$ python -q
>>> import numpy as np
>>> import numpy.linalg as la
>>> np.set_printoptions(precision=2, suppress=True, linewidth=160)
>>> A = np.array([[-1.0, 1.0, 0.0], [0.0, -1.0, 1.0], [0.0, 0.0, -1.0]])
>>> # triangular: eigenvalues sit on the diagonal
>>> round(la.det(A[::-1]), 2)
np.float64(1.0)
>>> np.kron(np.eye(2, dtype=int), A)
array([[-1.,  1.,  0., -0.,  0.,  0.],
       [ 0., -1.,  1.,  0., -0.,  0.],
       [ 0.,  0., -1.,  0.,  0., -0.],
       [-0.,  0.,  0., -1.,  1.,  0.],
       [ 0., -0.,  0.,  0., -1.,  1.],
       [ 0.,  0., -0.,  0.,  0., -1.]])
>>> round(la.det(A.T), 2)
np.float64(-1.0)
>>> vec = np.array([0, 3, 1])
>>> h = np.maximum(A @ vec, 0)
>>> A.T @ h
array([-3.,  3.,  0.])
>>> np.flatnonzero(h > 1e-9)
array([0])
>>> np.maximum(A @ (3 * vec), 0)
array([9., 0., 0.])
>>> r0 = np.array([-3, -2, 1])
>>> A2 = A + np.outer(r0, np.eye(3)[1])
>>> la.matrix_rank(la.inv(A2) - la.inv(A), tol=1e-8)
np.int64(1)
>>> round(la.det(A2) / la.det(A), 2), round(float(1 + la.solve(A, r0)[1]), 2)
(np.float64(2.0), 2.0)
>>> rng = np.random.default_rng(249)
>>> lab = rng.permutation(3)
>>> lab
array([0, 2, 1])
>>> A2 = A[lab][:, lab]
>>> np.allclose(A2, A)
False
>>> np.diag(A2)
array([-1., -1., -1.])
>>> np.round(la.det(A2), 2), round(float(la.det(A[lab])), 2)
(np.float64(-1.0), 1.0)
>>> A2
array([[-1.,  0.,  1.],
       [ 0., -1.,  0.],
       [ 0.,  1., -1.]])
>>> vec = np.array([-2, -1, 2])
>>> y = A2 @ vec
>>> y
array([ 4.,  1., -3.])
>>> la.solve(A2, -1 * y)
array([ 2.,  1., -2.])
>>> la.solve(A2.T, A2[0])
array([ 1., -0., -0.])
>>> la.solve(A2, A2[:, 1])
array([-0.,  1., -0.])
>>> F = np.array([[2.02, 3.0, 0.0, 3.0, 0.0],
...     [1.0, 1.02, 3.0, 0.0, 3.0],
...     [3.0, 2.0, 0.02, 1.0, 1.0],
...     [2.0, 3.0, 1.0, 0.02, 2.0],
...     [2.0, 3.0, 0.0, 3.0, 0.02]])
>>> F
array([[2.02, 3.  , 0.  , 3.  , 0.  ],
       [1.  , 1.02, 3.  , 0.  , 3.  ],
       [3.  , 2.  , 0.02, 1.  , 1.  ],
       [2.  , 3.  , 1.  , 0.02, 2.  ],
       [2.  , 3.  , 0.  , 3.  , 0.02]])
>>> r0, v = F[2], F[4]
>>> r0 @ v
np.float64(15.02)
>>> round(float(r0 @ r0), 2)
15.0
>>> p = (r0 @ v) / (r0 @ r0) * r0
>>> la.matrix_rank(np.outer(r0, v))
np.int64(1)
>>> v - p
array([-1.  ,  1.  , -0.02,  2.  , -0.98])
>>> p
array([3.  , 2.  , 0.02, 1.  , 1.  ])
>>> round(float(np.abs(la.eigvals(F)).max()), 2)
7.89
>>> np.sort(np.abs(la.eigvals(F)))
array([0.02, 1.87, 1.87, 1.98, 7.89])
>>> theta = np.radians(36)
>>> r_ = np.eye(5)
>>> r_[2, 2] = r_[4, 4] = np.cos(theta)
>>> r_[2, 4], r_[4, 2] = -np.sin(theta), np.sin(theta)
>>> r_
array([[ 1.  ,  0.  ,  0.  ,  0.  ,  0.  ],
       [ 0.  ,  1.  ,  0.  ,  0.  ,  0.  ],
       [ 0.  ,  0.  ,  0.81,  0.  , -0.59],
       [ 0.  ,  0.  ,  0.  ,  1.  ,  0.  ],
       [ 0.  ,  0.  ,  0.59,  0.  ,  0.81]])
>>> A2 = F @ r_.T
>>> np.round(la.det(r_), 2), round(np.trace(r_), 2)
(np.float64(1.0), np.float64(4.62))
>>> la.svd(F, compute_uv=False), la.svd(A2, compute_uv=False)
(array([8.43, 4.62, 1.89, 1.1 , 0.01]), array([8.43, 4.62, 1.89, 1.1 , 0.01]))
>>> np.abs(A2 - F).max(axis=0)
array([0.  , 0.  , 2.34, 0.  , 1.19])
>>> M = np.load("layer3.npy")
>>> M
array([[-1,  1,  1,  0, -3],
       [ 1,  2,  0,  3, -2],
       [-4, -5,  1, -9,  3]])
>>> # looks like rank 2
>>> la.lstsq(M[:-1].T, M[-1])[2]
np.int32(2)
>>> np.round(M @ la.pinv(M) @ M, 2) + 0
array([[-1.,  1.,  1.,  0., -3.],
       [ 1.,  2.,  0.,  3., -2.],
       [-4., -5.,  1., -9.,  3.]])
>>> round(np.trace(la.pinv(M) @ M), 2)
np.float64(2.0)
>>> try:
...     la.inv(M)
... except la.LinAlgError as e:
...     print("failed:", e)
... 
failed: Last 2 dimensions of the array must be square
>>> la.matrix_rank(M)
np.int64(2)
>>> M.shape
(3, 5)
>>> np.round(la.svd(M, compute_uv=False), 2) + 0
array([12.24,  3.5 ,  0.  ])
>>> np.diff(M, axis=0)
array([[  2,   1,  -1,   3,   1],
       [ -5,  -7,   1, -12,   5]])
>>> M.mean(axis=0)
array([-1.33, -0.67,  0.67, -2.  , -0.67])
>>> np.abs(M).max()
np.int64(9)
>>> M[:, 5]
Traceback (most recent call last):
  File "<python-input-64>", line 1, in <module>
    M[:, 5]
    ~^^^^^^
IndexError: index 5 is out of bounds for axis 1 with size 5
>>> np.count_nonzero(M)
np.int64(13)
>>> np.unravel_index(np.abs(M).argmax(), M.shape)
(np.int64(2), np.int64(3))
>>> M[3]
Traceback (most recent call last):
  File "<python-input-67>", line 1, in <module>
    M[3]
    ~^^^
IndexError: index 3 is out of bounds for axis 0 with size 3
>>> np.zeros(3, 5)
Traceback (most recent call last):
  File "<python-input-68>", line 1, in <module>
    np.zeros(3, 5)
    ~~~~~~~~^^^^^^
TypeError: Cannot interpret '5' as a data type
